$ ipython --no-banner

In [1]: import numpy as np

In [2]: from numpy import linalg as LA

In [3]: np.set_printoptions(precision=1, suppress=True, linewidth=120, sign=" ")

In [4]: def rnd(a):
   ...:     return np.round(a, 1) + 0
   ...: 

In [5]: m1 = np.load("block7.npy")

In [6]: m1
Out[6]: 
array([[-10,   1,   0, -18,  -8,  -3,  24],
       [  8, -11,   5,  -9,  -5,  -6,  11],
       [  1,  -8,   8,   0,   1,   1,   3],
       [  0,   0,   0,   0,   0,   0,   0],
       [  2,   2,   1, -10,   3,  -2,  19],
       [ -8,   8,  -6,  -5,  -3,   2,   8],
       [  7,  -3,  -3,  -9,  -6,  -7,   8],
       [  9,  -1,   8,  -4,   2,  -8,   4],
       [  0,   0,   0,   0,   0,   0,   0],
       [  8, -13,  13, -18,   1,  -9,  27],
       [ -4,  -9,   3,  -9,  10,  -3,   8],
       [  3, -12,   0, -18,   4, -10,  16],
       [ -7,   0,   2,  -5,  -2,   3,  11],
       [ -8,   8,  -6,  -5,  -3,   2,   8],
       [  8,  -8,  -4, -10,  -2,  -3,  15],
       [ 16,  -4,   5, -13,  -4, -15,  12],
       [ -7,   0,   2,  -5,  -2,   3,  11],
       [ -8,   8,  -6,  -5,  -3,   2,   8],
       [ -8,  -9,   8,  -5,   5,   6,  15],
       [  6,   2,  -4, -14,   8, -11,  12],
       [ 10,  -9,  16,  -4,   3,  -7,   7],
       [  6, -10,  -7,  -6,  13,  -1,   7],
       [  2,   2,   1, -10,   3,  -2,  19],
       [ -2,  -7,   6, -13,  -5,  -5,  16],
       [  6,   2,  -4, -14,   8, -11,  12],
       [  0,   0,   0,   0,   0,   0,   0],
       [ -9,  -4,  -1, -19,  -4,   1,  31],
       [ -9,  -4,   9,  -4,   1,   2,   8],
       [  2, -13,   7,  -1,   5,   5,  10],
       [ 12,  -8,  -9, -14,   3, -12,   8],
       [  1,  -8,   8,   0,   1,   1,   3],
       [  0,   0,   0,   0,   0,   0,   0]])

In [7]: # row 8 repeats row 3

In [8]: d = LA.norm(m1[:, None] - m1[None], axis=-1)

In [9]: rnd(d[:5, :5])
Out[9]: 
array([[  0. ,  27.6,  33.6,  32.8,  18.9],
       [ 27.6,   0. ,  17.2,  21.7,  19.1],
       [ 33.6,  17.2,   0. ,  11.8,  22.8],
       [ 32.8,  21.7,  11.8,   0. ,  22. ],
       [ 18.9,  19.1,  22.8,  22. ,   0. ]])

In [10]: np.unravel_index(d.round(6).argmax(), d.shape)
Out[10]: (np.int64(5), np.int64(9))

In [11]: (d + 1e9 * np.eye(32)).round(6).argmin(axis=1)
Out[11]: 
array([ 26,  14,  30,   8,  22,  13,  14,  20,   3,  11,  18,  14,  16,   5,   6,   1,  12,   5,  27,  24,   7,  10,
         4,   1,  19,   3,   0,  12,   2,  19,   2,   3])

In [12]: rnd(LA.norm(m1, axis=1))
Out[12]: 
array([ 32.8,  21.7,  11.8,   0. ,  22. ,  16.3,  17.2,  15.7,   0. ,  39.2,  19. ,  29.1,  14.6,  16.3,  22. ,  29.2,
        14.6,  16.3,  22.8,  24.1,  23.7,  21. ,  22. ,  23.7,  24.1,   0. ,  37.9,  16.2,  19.3,  26.5,  11.8,   0. ])

In [13]: F = np.array([[3, -2, -3, 3, 1, -2, 2],
    ...:     [1, 0, -3, 3, 0, 3, 1],
    ...:     [2, -1, 0, 0, -3, -1, 2],
    ...:     [2, -3, -3, -3, 2, 1, 3],
    ...:     [1, 1, 2, -1, 2, -1, 1],
    ...:     [0, 0, 2, -1, 0, 1, 3]])

In [14]: F[-1] = F[0] + -2 * F[1]

In [15]: F
Out[15]: 
array([[ 3, -2, -3,  3,  1, -2,  2],
       [ 1,  0, -3,  3,  0,  3,  1],
       [ 2, -1,  0,  0, -3, -1,  2],
       [ 2, -3, -3, -3,  2,  1,  3],
       [ 1,  1,  2, -1,  2, -1,  1],
       [ 1, -2,  3, -3,  1, -8,  0]])

In [16]: rnd(np.trace(LA.pinv(F) @ F))
Out[16]: np.float64(5.0)

In [17]: np.allclose(F[:-1].T @ LA.lstsq(F[:-1].T, F[-1])[0], F[-1])
Out[17]: True

In [18]: np.unique(F.round(6), axis=0).shape
Out[18]: (6, 7)

In [19]: np.argsort(-LA.norm(F, axis=0).round(6), kind="stable")[:3]
Out[19]: array([ 5,  2,  3])

In [20]: LA.cond(F) > 100
Out[20]: np.True_

In [21]: LA.matrix_rank(F, rtol=0.1)
Out[21]: np.int64(5)

In [22]: [round(float(x), 1) for x in LA.svd(F, compute_uv=False)[:3]]
Out[22]: [10.7, 8.3, 5.3]

In [23]: rnd(LA.norm(F, 2) / LA.norm(F))
Out[23]: np.float64(0.7)

In [24]: r0, v = F[1], F[4]

In [25]: r0 @ v
Out[25]: np.int64(-10)

In [26]: r0 @ r0
Out[26]: np.int64(29)

In [27]: p = (r0 @ v) / (r0 @ r0) * r0

In [28]: LA.matrix_rank(np.outer(r0, v))
Out[28]: np.int64(1)

In [29]: rnd(LA.norm(r0 + v) ** 2 + LA.norm(r0 - v) ** 2)
Out[29]: np.float64(84.0)

In [30]: rnd(v - p)
Out[30]: array([ 1.3,  1. ,  1. ,  0. ,  2. ,  0. ,  1.3])

In [31]: J = np.load("m.npy")

In [32]: J
Out[32]: 
array([[ 2,  0, -3,  2, -3, -3],
       [ 0, -3, -1,  2,  1, -1],
       [ 0,  0,  3,  2,  1, -3],
       [ 0,  0,  0, -3, -2,  2],
       [ 0,  0,  0,  0,  1,  2],
       [ 0,  0,  0,  0,  0, -3]])

In [33]: B = np.array([[2, 3, 0], [2, 2, 2], [0, 1, 2], [2, 0, 1], [0, 1, 3], [3, 2, 1]])

In [34]: np.einsum("ik,kj->ji", J, B)
Out[34]: 
array([[ -1,  -5,  -5,   0,   6,  -9],
       [ -6,  -8,  -2,   2,   5,  -6],
       [-16,  -4,   8,  -7,   5,  -3]])

In [35]: J @ B
Out[35]: 
array([[ -1,  -6, -16],
       [ -5,  -8,  -4],
       [ -5,  -2,   8],
       [  0,   2,  -7],
       [  6,   5,   5],
       [ -9,  -6,  -3]])

In [36]: np.einsum("ij->j", J)
Out[36]: array([ 2, -3, -1,  3, -2, -6])

In [37]: LA.matrix_rank(np.vstack([J, B.T]))
Out[37]: np.int64(6)
